% python3 -q
>>> import numpy as np
>>> from numpy import linalg as LA
>>> np.set_printoptions(precision=4, suppress=True, linewidth=120, floatmode="fixed")
>>> J = np.load("m.npy")
>>> J
array([[  0.2000,  -0.2000,  -0.7000],
       [ -0.3000,  -2.2000,  -1.1000],
       [ -1.8000,  -2.3000,  -0.7000],
       [  0.7000,  -3.2000,  -0.3000],
       [ -0.8000,  -0.6000,  -0.5000],
       [ -2.2000,   0.7000,   0.3000],
       [-10.0000,   8.0000, -16.0000],
       [ -1.1000,  -0.6000,  -0.1000],
       [ -0.7000,  -0.2000,   0.8000],
       [  0.6000,  -1.1000,   0.4000],
       [ -0.9000,   2.1000,  -0.1000],
       [  1.0000,  -0.6000,  -0.2000]])
>>> B = np.c_[J[:, :2] @ np.array([[0, 0], [2, 1]]), np.array([1, 2, -1, 1, 0, -1, 3, -1, -2, -3, 2, -2])]
>>> B
array([[-0.4000, -0.2000,  1.0000],
       [-4.4000, -2.2000,  2.0000],
       [-4.6000, -2.3000, -1.0000],
       [-6.4000, -3.2000,  1.0000],
       [-1.2000, -0.6000,  0.0000],
       [ 1.4000,  0.7000, -1.0000],
       [16.0000,  8.0000,  3.0000],
       [-1.2000, -0.6000, -1.0000],
       [-0.4000, -0.2000, -2.0000],
       [-2.2000, -1.1000, -3.0000],
       [ 4.2000,  2.1000,  2.0000],
       [-1.2000, -0.6000, -2.0000]])
>>> LA.matrix_rank(B)
np.int64(2)
>>> LA.norm(LA.qr(J)[0].T @ B, axis=0) ** 2 / ((B ** 2).sum(axis=0) + 1e-12)
array([1.0000, 1.0000, 0.3247])
>>> LA.matrix_rank(np.c_[J, B])
np.int64(4)
>>> Xs = (J - J.mean(axis=0)) / J.std(axis=0)
>>> np.argwhere(np.abs(Xs) > 2)
array([[6, 0],
       [6, 1],
       [6, 2]])
>>> Xs.std(axis=0)
array([1.0000, 1.0000, 1.0000])
>>> b = LA.lstsq(np.delete(Xs, 0, axis=1), Xs[:, 0])[0]
>>> np.abs(b).argmax()
np.int64(1)
>>> b
array([-0.3055,  0.6741])
>>> round(1 - np.var(Xs[:, 0] - np.delete(Xs, 0, axis=1) @ b), 4)
np.float64(0.8962)
>>> B = np.array([[2, 1], [3, 1], [1, 2]])
>>> M = np.tile(B, (2, 3))
>>> M
array([[2, 1, 2, 1, 2, 1],
       [3, 1, 3, 1, 3, 1],
       [1, 2, 1, 2, 1, 2],
       [2, 1, 2, 1, 2, 1],
       [3, 1, 3, 1, 3, 1],
       [1, 2, 1, 2, 1, 2]])
>>> B = M[0, 0] * M[1:] - np.outer(M[1:, 0], M[0])
>>> B
array([[ 0, -1,  0, -1,  0, -1],
       [ 0,  3,  0,  3,  0,  3],
       [ 0,  0,  0,  0,  0,  0],
       [ 0, -1,  0, -1,  0, -1],
       [ 0,  3,  0,  3,  0,  3]])
>>> LA.matrix_rank(B), LA.matrix_rank(M)
(np.int64(1), np.int64(2))
>>> arr = np.load("out3.npy")
>>> arr
array([[ 2.7150, -1.3558, -0.6620,  0.8640],
       [-0.9289,  1.1997, -0.8388,  1.0487],
       [-3.1513, -0.6223,  2.5245,  1.5967],
       [-1.7633, -2.5845, -1.6283,  0.1142]])
>>> hat = np.triu(np.array([[3, 2, -2, 2], [-3, -3, -1, -2], [-1, 1, -3, -2], [-3, -2, 2, 0]]), 1) + np.eye(4)
>>> B = hat @ arr @ LA.inv(hat)
>>> LA.matrix_rank(B)
np.int64(4)
>>> round(float(LA.det(B)), 4)
73.527
>>> np.poly(B)
array([  1.0000,  -6.5534,  16.8414, -43.6712,  73.5270])
>>> round(np.trace(B), 4), np.trace(arr)
(np.float64(6.5534), np.float64(6.5534))
>>> rng = np.random.default_rng(400266)
>>> W0 = np.triu(rng.random((3, 3)) < 0.8, 1).astype(int)
>>> W0 = W0 + W0.T
>>> W0
array([[0, 1, 1],
       [1, 0, 1],
       [1, 1, 0]])
>>> cov = W0.T @ W0
>>> np.trace(cov), (W0 ** 2).sum()
(np.int64(6), np.int64(6))
>>> (W0 @ W0.T).shape
(3, 3)
>>> LA.svd(W0, compute_uv=False) ** 2
array([4.0000, 1.0000, 1.0000])
>>> cov
array([[2, 1, 1],
       [1, 2, 1],
       [1, 1, 2]])
>>> LA.eigvalsh(cov)[::-1]
array([4.0000, 1.0000, 1.0000])
>>> round(LA.det(W0), 4)
np.float64(2.0)
>>> W0 @ W0
array([[2, 1, 1],
       [1, 2, 1],
       [1, 1, 2]])
>>> np.sort(np.abs(LA.eigvals(W0)))
array([1.0000, 1.0000, 2.0000])
>>> assert W0 == W0.T
Traceback (most recent call last):
  File "<python-input-44>", line 1, in <module>
    assert W0 == W0.T
           ^^^^^^^^^^
ValueError: The truth value of an array with more than one element is ambiguous. Use a.any() or a.all()
>>> np.trace(W0)
np.int64(0)
>>> np.round(np.abs(LA.eigvals(W0)).max(), 4)
np.float64(2.0)
>>> (W0 - W0.T) / 2
array([[0.0000, 0.0000, 0.0000],
       [0.0000, 0.0000, 0.0000],
       [0.0000, 0.0000, 0.0000]])
>>> W0.inv()
Traceback (most recent call last):
  File "<python-input-48>", line 1, in <module>
    W0.inv()
    ^^^^^^
AttributeError: 'numpy.ndarray' object has no attribute 'inv'
>>> (W0 + W0.T) / 2
array([[0.0000, 1.0000, 1.0000],
       [1.0000, 0.0000, 1.0000],
       [1.0000, 1.0000, 0.0000]])
>>> F = np.load("w.npy")
>>> F
array([[  0.8000,   0.2000,   1.6000],
       [  0.3000,  -0.2000,   0.8000],
       [  1.4000,  -2.2000,  -0.4000],
       [  0.0000,   1.1000,   0.1000],
       [ -0.4000,   1.2000,   0.1000],
       [  0.3000,  -0.6000,  -1.1000],
       [ -0.3000,   2.0000,   0.1000],
       [ -0.6000,  -0.4000,   0.7000],
       [  1.3000,   0.7000,  -0.5000],
       [  0.4000,   0.3000,  -0.2000],
       [  0.2000,   0.6000,  -1.7000],
       [ -0.2000,   1.1000,   1.4000],
       [  6.0000, -18.0000,  16.0000],
       [  0.6000,   0.1000,  -0.2000],
       [ -1.5000,   1.1000,  -1.8000],
       [ -0.9000,   0.5000,   0.7000],
       [ -0.2000,   0.2000,   0.2000],
       [  1.0000,   0.3000,  -1.8000],
       [  0.9000,   0.6000,   0.5000],
       [  0.6000,   1.0000,  -0.5000]])
>>> left, sigma, VT = LA.svd(F, full_matrices=False)
>>> np.abs(VT[0])
array([0.2422, 0.7256, 0.6440])
>>> (sigma > 1e-8).sum()
np.int64(3)
>>> np.cumsum(sigma ** 2) / np.sum(sigma ** 2)
array([0.9585, 0.9862, 1.0000])
>>> np.round(left.T @ F @ VT.T, 4) + 0
array([[25.1882,  0.0000,  0.0000],
       [ 0.0000,  4.2872,  0.0000],
       [ 0.0000,  0.0000,  3.0173]])
>>> left.shape, sigma.shape, VT.shape
((20, 3), (3,), (3, 3))
>>> sigma
array([25.1882,  4.2872,  3.0173])
>>> sigma / sigma[0]
array([1.0000, 0.1702, 0.1198])
>>> np.allclose(left * sigma @ VT, F)
True
>>> np.round(VT @ VT.T, 4) + 0
array([[1.0000, 0.0000, 0.0000],
       [0.0000, 1.0000, 0.0000],
       [0.0000, 0.0000, 1.0000]])
